% python3 -q
>>> import numpy as np
>>> np.set_printoptions(precision=2, suppress=True, linewidth=200, sign=" ")
>>> rng = np.random.default_rng(66)
>>> t = np.sort(rng.uniform(-2, 2, 34))
>>> X = np.c_[t, t ** 2, t ** 3] @ np.array([[-3, -3, 1, -3, 2, -2, 0, 3, -1, -1],
...     [2, -1, -1, 3, 3, 0, 1, 3, 3, 0],
...     [-3, 3, -1, 1, 2, 1, -1, 1, -2, 1]])
>>> X.round(2) + 0
array([[ 25.92, -12.75,   0.36,   8.89,  -4.63,  -1.57,   7.9 ,  -1.36,  20.43,  -3.28],
       [ 23.18, -10.75,   0.04,   8.53,  -3.95,  -1.07,   6.98,  -1.25,  18.25,  -2.7 ],
       [ 21.84,  -9.79,  -0.1 ,   8.33,  -3.63,  -0.83,   6.53,  -1.2 ,  17.18,  -2.42],
       [ 17.64,  -6.86,  -0.51,   7.6 ,  -2.68,  -0.14,   5.13,  -1.09,  13.81,  -1.59],
       [ 17.11,  -6.5 ,  -0.55,   7.49,  -2.56,  -0.06,   4.96,  -1.08,  13.38,  -1.49],
       [  9.44,  -1.76,  -0.98,   5.51,  -1.19,   0.89,   2.46,  -1.  ,   7.17,  -0.19],
       [  9.38,  -1.72,  -0.99,   5.49,  -1.18,   0.9 ,   2.44,  -1.  ,   7.12,  -0.18],
       [  8.25,  -1.12,  -1.  ,   5.09,  -1.03,   0.98,   2.08,  -1.  ,   6.2 ,  -0.03],
       [  7.77,  -0.88,  -1.  ,   4.91,  -0.97,   1.01,   1.93,  -1.  ,   5.81,   0.03],
       [  7.19,  -0.61,  -0.99,   4.68,  -0.9 ,   1.04,   1.75,  -1.  ,   5.34,   0.1 ],
       [  3.76,   0.67,  -0.81,   3.02,  -0.59,   1.04,   0.73,  -0.96,   2.58,   0.37],
       [  0.92,   0.64,  -0.3 ,   0.92,  -0.34,   0.48,   0.08,  -0.58,   0.47,   0.23],
       [  0.57,   0.46,  -0.19,   0.58,  -0.26,   0.33,   0.03,  -0.42,   0.26,   0.16],
       [  0.54,   0.44,  -0.18,   0.55,  -0.25,   0.32,   0.03,  -0.41,   0.24,   0.16],
       [  0.4 ,   0.35,  -0.14,   0.41,  -0.2 ,   0.24,   0.02,  -0.33,   0.17,   0.12],
       [  0.36,   0.31,  -0.12,   0.36,  -0.19,   0.22,   0.01,  -0.29,   0.15,   0.11],
       [ -0.33,  -0.37,   0.1 ,  -0.31,   0.28,  -0.24,   0.01,   0.4 ,  -0.08,  -0.12],
       [ -0.65,  -0.74,   0.17,  -0.54,   0.69,  -0.47,   0.04,   0.92,  -0.09,  -0.23],
       [ -1.37,  -1.37,   0.13,  -0.63,   1.98,  -0.87,   0.12,   2.35,   0.  ,  -0.37],
       [ -1.59,  -1.47,   0.07,  -0.56,   2.44,  -0.95,   0.14,   2.82,   0.03,  -0.38],
       [ -1.97,  -1.55,  -0.06,  -0.38,   3.21,  -1.03,   0.15,   3.58,   0.07,  -0.37],
       [ -2.01,  -1.56,  -0.08,  -0.37,   3.28,  -1.04,   0.15,   3.65,   0.07,  -0.37],
       [ -2.5 ,  -1.53,  -0.28,  -0.07,   4.24,  -1.08,   0.14,   4.56,   0.1 ,  -0.31],
       [ -3.45,  -1.25,  -0.73,   0.59,   6.02,  -1.06,   0.06,   6.15,   0.06,  -0.13],
       [ -3.99,  -1.01,  -0.99,   0.99,   6.98,  -1.  ,   0.  ,   6.98,   0.  ,   0.  ],
       [ -4.2 ,  -0.9 ,  -1.1 ,   1.15,   7.35,  -0.97,  -0.03,   7.3 ,  -0.03,   0.05],
       [ -5.55,  -0.09,  -1.78,   2.17,   9.6 ,  -0.74,  -0.23,   9.18,  -0.26,   0.42],
       [ -7.47,   1.27,  -2.77,   3.64,  12.62,  -0.32,  -0.58,  11.61,  -0.72,   1.01],
       [ -7.63,   1.39,  -2.85,   3.76,  12.86,  -0.28,  -0.61,  11.8 ,  -0.76,   1.06],
       [ -8.45,   2.03,  -3.27,   4.38,  14.08,  -0.07,  -0.77,  12.76,  -0.99,   1.32],
       [-12.67,   5.54,  -5.41,   7.49,  20.04,   1.1 ,  -1.7 ,  17.3 ,  -2.36,   2.74],
       [-13.95,   6.65,  -6.05,   8.4 ,  21.75,   1.48,  -2.  ,  18.57,  -2.81,   3.17],
       [-15.17,   7.73,  -6.65,   9.27,  23.36,   1.85,  -2.29,  19.76,  -3.27,   3.6 ],
       [-17.98,  10.28,  -8.04,  11.24,  26.98,   2.72,  -2.98,  22.41,  -4.36,   4.58]])
>>> # rank 3
>>> x0 = np.array([1, 2, 0, 3, -1, 2, -3, -1, -1, -3])
>>> h1 = np.maximum(X @ x0, 0)
>>> h1
array([  0.  ,   0.  ,   0.9 ,   5.77,   6.33,  12.48,  12.51,  12.93,  13.05,  13.14,  11.9 ,   5.45,   3.73,   3.57,   2.77,   2.48,   0.  ,   0.  ,   0.  ,   0.  ,   0.  ,   0.  ,   0.  ,   0.  ,
         0.  ,   0.  ,   0.  ,   0.  ,   0.  ,   0.  ,   0.  ,   0.  ,   0.  ,   0.  ])
>>> X.T @ h1
array([ 823.26, -150.46,  -83.54,  474.92, -114.33,   78.69,  212.42,  -97.6 ,  620.53,  -16.73])
>>> np.flatnonzero(h1 > 1e-9)
array([  2,   3,   4,   5,   6,   7,   8,   9,  10,  11,  12,  13,  14,  15])
>>> np.tanh(X @ x0)
array([-1.  , -0.65,  0.72,  1.  ,  1.  ,  1.  ,  1.  ,  1.  ,  1.  ,  1.  ,  1.  ,  1.  ,  1.  ,  1.  ,  0.99,  0.99, -0.99, -1.  , -1.  , -1.  , -1.  , -1.  , -1.  , -1.  , -1.  , -1.  , -1.  ,
       -1.  , -1.  , -1.  , -1.  , -1.  , -1.  , -1.  ])
